$ ipython --no-banner

In [1]: import numpy as np

In [2]: import numpy.linalg as la

In [3]: np.set_printoptions(suppress=True, linewidth=200)

In [4]: def rnd(a):
   ...:     return np.round(a, 2) + 0
   ...: 

In [5]: K = np.load("case16.npy")

In [6]: print(K)
[[-1.3 -1.5  1.5 -0.4]
 [ 0.7 -0.3  0.6 -0.1]]

In [7]: rng = np.random.default_rng(84)

In [8]: A2 = K + rng.integers(-2, 3, (2, 1)) @ rng.integers(-2, 3, (1, 4))

In [9]: print(A2)
[[-3.3  0.5  1.5  0.6]
 [-1.3  1.7  0.6  0.9]]

In [10]: print(la.matrix_rank(A2 - K, tol=1e-8))
1

In [11]: print(np.abs(A2 - K).sum(axis=1))
[5. 5.]

In [12]: print(rnd(A2 - K))
[[-2.  2.  0.  1.]
 [-2.  2.  0.  1.]]

In [13]: u = np.array([1, 0, 0])

In [14]: print(np.array([np.convolve(row, u, "same") for row in A2]))
[[0.5 1.5 0.6 0. ]
 [1.7 0.6 0.9 0. ]]

In [15]: print(rnd(np.cross(A2[0, :3], A2[1, :3])))
[-2.25  0.03 -4.96]

In [16]: print(rnd(np.correlate(A2[0], A2[1], "full")))
[-2.97 -1.53 -3.96  6.58  2.26 -0.93 -0.78]

In [17]: x = np.array([-1, 3, 2, -5])

In [18]: h = np.maximum(K @ x, 0)

In [19]: print(np.flatnonzero(h > 1e-9))
[0 1]

In [20]: print(rnd(np.maximum(K @ (3 * x), 0)))
[5.4 0.3]

In [21]: print(K * (h > 1e-9)[:, None])
[[-1.3 -1.5  1.5 -0.4]
 [ 0.7 -0.3  0.6 -0.1]]

In [22]: print(rnd(np.maximum(K @ x, 0) - np.maximum(-K @ x, 0)))
[1.8 0.1]

In [23]: print(rnd(np.tanh(K @ x)))
[0.95 0.1 ]

In [24]: A2 = np.array([[1, -2, 2, -2], [-1, 1, -1, 2], [1, 0, 2, 1], [-2, -1, -2, -2]])

In [25]: cent = np.array([[3]])

In [26]: A = np.block([[A2, np.array([[2], [8], [-2], [8]])], [np.zeros((1, 4)), cent]])

In [27]: print(A)
[[ 1. -2.  2. -2.  2.]
 [-1.  1. -1.  2.  8.]
 [ 1.  0.  2.  1. -2.]
 [-2. -1. -2. -2.  8.]
 [ 0.  0.  0.  0.  3.]]

In [28]: z = rng.permutation(5)

In [29]: A2 = A[:, z] * rng.choice([-1, 1], 5)

In [30]: print(A2)
[[ 2.  2.  1. -2. -2.]
 [-2.  8. -1.  1.  1.]
 [-1. -2.  1. -2.  0.]
 [ 2.  8. -2.  2. -1.]
 [-0.  3.  0. -0.  0.]]

In [31]: Uu, _, VT = la.svd(A.T @ A2)

In [32]: print(z)
[3 4 0 2 1]

In [33]: E = np.loadtxt("x.csv", delimiter=",")

In [34]: print(E)
[[-1.05 -1.12 -1.46 -0.39]
 [-1.32 -2.52 -2.36 -0.57]
 [ 1.71  2.15  1.7  -0.35]
 [ 0.05 -0.19 -0.23  0.14]
 [ 3.5   5.51  4.7  -0.33]
 [ 3.32  5.18  4.65 -0.04]
 [ 0.35  0.9   0.58  0.16]
 [-2.33 -3.63 -3.97 -0.13]
 [-0.71 -1.52 -1.92 -0.27]
 [ 1.94  3.83  3.25  0.08]
 [-1.29 -1.48 -2.11  0.18]
 [-5.09 -6.64 -7.64  0.23]
 [ 1.99  2.65  2.61  0.35]
 [-0.35 -0.35  0.   -0.03]
 [-1.42 -2.66 -2.09 -0.17]
 [ 3.22  4.42  3.98  0.37]
 [-4.74 -6.9  -6.75  0.56]
 [ 4.17  5.79  5.68  0.06]
 [ 0.35  0.7   1.04  0.4 ]
 [-0.28 -1.19 -1.21 -0.41]
 [ 2.39  3.51  4.18 -0.08]
 [-1.65 -2.67 -2.89 -0.11]
 [ 1.13  2.03  2.1  -0.06]
 [ 0.74  1.59  0.68  0.13]
 [ 1.48  1.98  2.61 -0.11]
 [-1.07 -1.85 -2.81  0.68]
 [-3.24 -5.06 -4.84  0.19]
 [-0.93 -2.05 -1.93 -0.11]
 [-1.88 -2.97 -2.87  0.15]
 [ 0.61  0.86  0.87 -0.34]
 [-1.92 -2.59 -2.22  0.4 ]]

In [35]: hat = E @ la.solve(E.T @ E, E.T)

In [36]: print(np.allclose(hat @ hat, hat))
True

In [37]: u, g = K[1], K[0]

In [38]: print(u @ u)
0.95

In [39]: pr = (u @ g) / (u @ u) * u

In [40]: print(rnd((g - pr) @ u))
0.0

In [41]: print(rnd(np.outer(u, g)))
[[-0.91 -1.05  1.05 -0.28]
 [ 0.39  0.45 -0.45  0.12]
 [-0.78 -0.9   0.9  -0.24]
 [ 0.13  0.15 -0.15  0.04]]

In [42]: print(rnd(pr))
[ 0.35 -0.15  0.3  -0.05]

In [43]: print(la.matrix_rank(np.outer(u, g)))
1

In [44]: print(rnd(la.norm(u + g) ** 2 + la.norm(u - g) ** 2))
14.6

In [45]: Ac = E - E.mean(axis=1)
ValueError: operands could not be broadcast together with shapes (31,4) (31,) 


In [46]: Ac = E - E.mean(axis=0)

In [47]: Uu, sv, VT = la.svd(Ac, full_matrices=False)

In [48]: print(rnd((sv ** 2).sum() ** 2 / (sv ** 4).sum()))
1.02

In [49]: print(rnd(sv))
[28.84  1.84  1.67  1.2 ]

In [50]: print(np.abs(VT[0]).argmax())
1

In [51]: print(np.searchsorted(np.cumsum(sv ** 2) / (sv ** 2).sum(), 0.9) + 1)
1

In [52]: print(rnd(np.abs(VT[-1])))
[0.78 0.43 0.09 0.43]

In [53]: print(np.abs(Uu[:, 0]).argmax())
11

In [54]: theta = np.radians(60)

In [55]: R = np.eye(4)

In [56]: R[1, 1] = R[3, 3] = np.cos(theta)

In [57]: R[1, 3], R[3, 1] = -np.sin(theta), np.sin(theta)

In [58]: print(rnd(R))
[[ 1.    0.    0.    0.  ]
 [ 0.    0.5   0.   -0.87]
 [ 0.    0.    1.    0.  ]
 [ 0.    0.87  0.    0.5 ]]

In [59]: A2 = E @ R.T

In [60]: print(np.allclose(la.norm(E, axis=1), la.norm(A2, axis=1)))
True

In [61]: print(rnd(la.det(R)), np.trace(R))
1.0 3.0

In [62]: print(rnd(la.svd(E, compute_uv=False)), rnd(la.svd(A2, compute_uv=False)))
[28.89  1.93  1.69  1.22] [28.89  1.93  1.69  1.22]

In [63]: F = np.load("test19.npy")

In [64]: print(F)
[[4. 1. 1. 1.]
 [1. 4. 1. 1.]
 [1. 1. 4. 1.]
 [1. 1. 1. 4.]]

In [65]: # symmetric, so the eigenvalues are real

In [66]: print(rnd(la.norm(F, "nuc")))
16.0

In [67]: print(rnd(la.norm(F, axis=0)))
[4.36 4.36 4.36 4.36]

In [68]: low = la.cholesky(F)

In [69]: print(np.prod(np.diag(low)) ** 2, rnd(la.det(F)))
189.0 189.0

In [70]: print(rnd(low))
[[2.   0.   0.   0.  ]
 [0.5  1.94 0.   0.  ]
 [0.5  0.39 1.9  0.  ]
 [0.5  0.39 0.32 1.87]]

In [71]: print(F / np.sqrt(np.outer(np.diag(F), np.diag(F))))
[[1.   0.25 0.25 0.25]
 [0.25 1.   0.25 0.25]
 [0.25 0.25 1.   0.25]
 [0.25 0.25 0.25 1.  ]]

In [72]: print(la.eigvalsh(F).min() > 0)
True

In [73]: q, R = la.qr(F)

In [74]: print(rnd(q @ R))
[[4. 1. 1. 1.]
 [1. 4. 1. 1.]
 [1. 1. 4. 1.]
 [1. 1. 1. 4.]]

In [75]: print(rnd(np.trace(q @ q.T)))
4.0

In [76]: print(rnd(R))
[[-4.36 -2.29 -2.29 -2.29]
 [ 0.   -3.71 -1.28 -1.28]
 [ 0.    0.   -3.48 -0.89]
 [ 0.    0.    0.    3.36]]

In [77]: x = np.array([2, 1, 1, 1])

In [78]: rhs = F @ x

In [79]: beta, lr = np.zeros(4), 1 / la.norm(F, 2) ** 2

In [80]: for i in range(150):
    ...:     beta -= lr * F.T @ (F @ beta - rhs)
    ...:     if i % 50 == 0: print(i, round(la.norm(F @ beta - rhs), 2))
    ...: 
0 2.12
50 0.0
100 0.0

In [81]: print(rnd(beta))
[2. 1. 1. 1.]

In [82]: W0 = np.load("out14.npy")

In [83]: print(W0)
[[ 5  6  7  8]
 [ 9 10 11 12]
 [13 14 15 16]
 [17 18 19 20]
 [21 22 23 24]]

In [84]: # null space of dimension 2

In [85]: vals, evecs = la.eigvalsh(F)
ValueError: too many values to unpack (expected 2)


In [86]: vals, evecs = la.eigh(F)

In [87]: print((vals > 1e-8).sum(), (vals < -1e-8).sum())
4 0

In [88]: print(rnd(la.svd(F, compute_uv=False)))
[7. 3. 3. 3.]

In [89]: print(rnd(evecs.T @ F @ evecs))
[[3. 0. 0. 0.]
 [0. 3. 0. 0.]
 [0. 0. 3. 0.]
 [0. 0. 0. 7.]]

In [90]: print(rnd(la.eigvalsh(F + 3 * np.eye(4))))
[ 6.  6.  6. 10.]

In [91]: print(rnd(vals))
[3. 3. 3. 7.]

In [92]: print(rnd(np.abs(evecs[:, -1])))
[0.5 0.5 0.5 0.5]

In [93]: print(rnd(vals.sum()), np.trace(F))
16.0 16.0

In [94]: mat = np.loadtxt("block9.csv", delimiter=",")

In [95]: print(mat)
[[ 4.66 -0.89  1.2  -1.03]
 [-2.55  1.73 -3.85 -0.82]
 [ 0.68  0.69  3.51  3.43]
 [-4.45 -1.2   0.22  1.93]
 [-3.33  2.34  2.86 -0.47]
 [-3.33 -2.12  2.84 -1.17]
 [-3.   -3.73  1.45 -0.05]
 [-1.59  4.04  2.46 -0.37]
 [ 4.13  1.44  0.62  2.34]
 [-1.67  0.2   4.24  2.04]
 [ 2.82  1.83 -3.65 -0.67]
 [ 3.81 -1.14  2.65  1.48]
 [ 2.67 -2.03  0.41 -3.68]
 [ 4.4  -1.34  1.94 -0.34]
 [ 1.26 -4.12  1.83  1.74]
 [ 4.79 -0.79  0.45 -1.13]
 [-1.07  1.02  0.05  4.78]
 [-1.65 -4.3  -1.29  1.46]
 [-3.52 -2.35  2.55  0.75]
 [ 2.47 -0.03 -3.79  2.14]
 [-4.25  2.38 -0.62  0.96]
 [ 1.84 -3.64 -1.66  2.37]
 [-4.38 -0.38 -1.66  1.72]
 [-4.66 -0.81 -1.59  0.27]
 [ 0.83 -0.68  4.78  0.99]
 [ 3.66 -0.53  0.83 -3.26]]

In [96]: A2 = mat / np.sqrt((mat ** 2).mean(axis=1, keepdims=True))

In [97]: print(la.matrix_rank(A2) == la.matrix_rank(mat))
True

In [98]: print(rnd(la.norm(A2, axis=1)))
[2. 2. 2. 2. 2. 2. 2. 2. 2. 2. 2. 2. 2. 2. 2. 2. 2. 2. 2. 2. 2. 2. 2. 2. 2. 2.]
